In [1]: import numpy as np

In [2]: np.set_printoptions(suppress=True, linewidth=140)

In [3]: mat = np.load("a.npy")

In [4]: mat
Out[4]: 
array([[-3,  3, -1, -2],
       [-1,  3,  3, -1],
       [-3,  2,  2,  1]])

In [5]: def softmax(z):
   ...:     e = np.exp(z - z.max(axis=-1, keepdims=True))
   ...:     return e / e.sum(axis=-1, keepdims=True)
   ...: 

In [6]: np.round(softmax(mat[0]), 3)
Out[6]: array([0.002, 0.973, 0.018, 0.007])

In [7]: np.round(softmax(mat[0] + -3), 3)
Out[7]: array([0.002, 0.973, 0.018, 0.007])

In [8]: S = mat @ mat.T / np.sqrt(4)

In [9]: np.round(softmax(S), 3)
Out[9]: 
array([[0.995, 0.002, 0.002],
       [0.01 , 0.943, 0.047],
       [0.026, 0.116, 0.858]])

In [10]: np.round(softmax(S + np.triu(np.full(S.shape, -np.inf), 1)), 3)
Out[10]: 
array([[1.   , 0.   , 0.   ],
       [0.011, 0.989, 0.   ],
       [0.026, 0.116, 0.858]])

In [11]: f = np.array([-2, 2])

In [12]: np.correlate(mat[2], mat[1], "full")
Out[12]: array([  3, -11,  -5,  14,   7,   1,  -1])

In [13]: A = np.loadtxt("mat.csv", delimiter=",")

In [14]: A
Out[14]: 
array([[-3., -2., -1.],
       [ 0.,  1.,  2.],
       [ 3.,  4.,  5.],
       [ 6.,  7.,  8.]])

In [15]: # looks like rank 2

In [16]: np.linalg.matrix_rank(mat)
Out[16]: np.int64(3)

In [17]: np.linalg.lstsq(A[:-1].T, A[-1])[2]
Out[17]: np.int32(2)

In [18]: round(float(np.trace(np.linalg.pinv(A) @ A)), 3)
Out[18]: 2.0

In [19]: np.unravel_index(np.abs(A).argmax(), A.shape)
Out[19]: (np.int64(3), np.int64(2))

In [20]: A.sum(axis=0)
Out[20]: array([ 6., 10., 14.])

In [21]: A.shape
Out[21]: (4, 3)

In [22]: A.sum(axis=1)
Out[22]: array([-6.,  3., 12., 21.])

In [23]: A - A[0]
Out[23]: 
array([[0., 0., 0.],
       [3., 3., 3.],
       [6., 6., 6.],
       [9., 9., 9.]])

In [24]: A.mean(axis=0)
Out[24]: array([1.5, 2.5, 3.5])

In [25]: np.linalg.matrix_rank(A)
Out[25]: np.int64(2)

In [26]: np.abs(A).max()
Out[26]: np.float64(8.0)
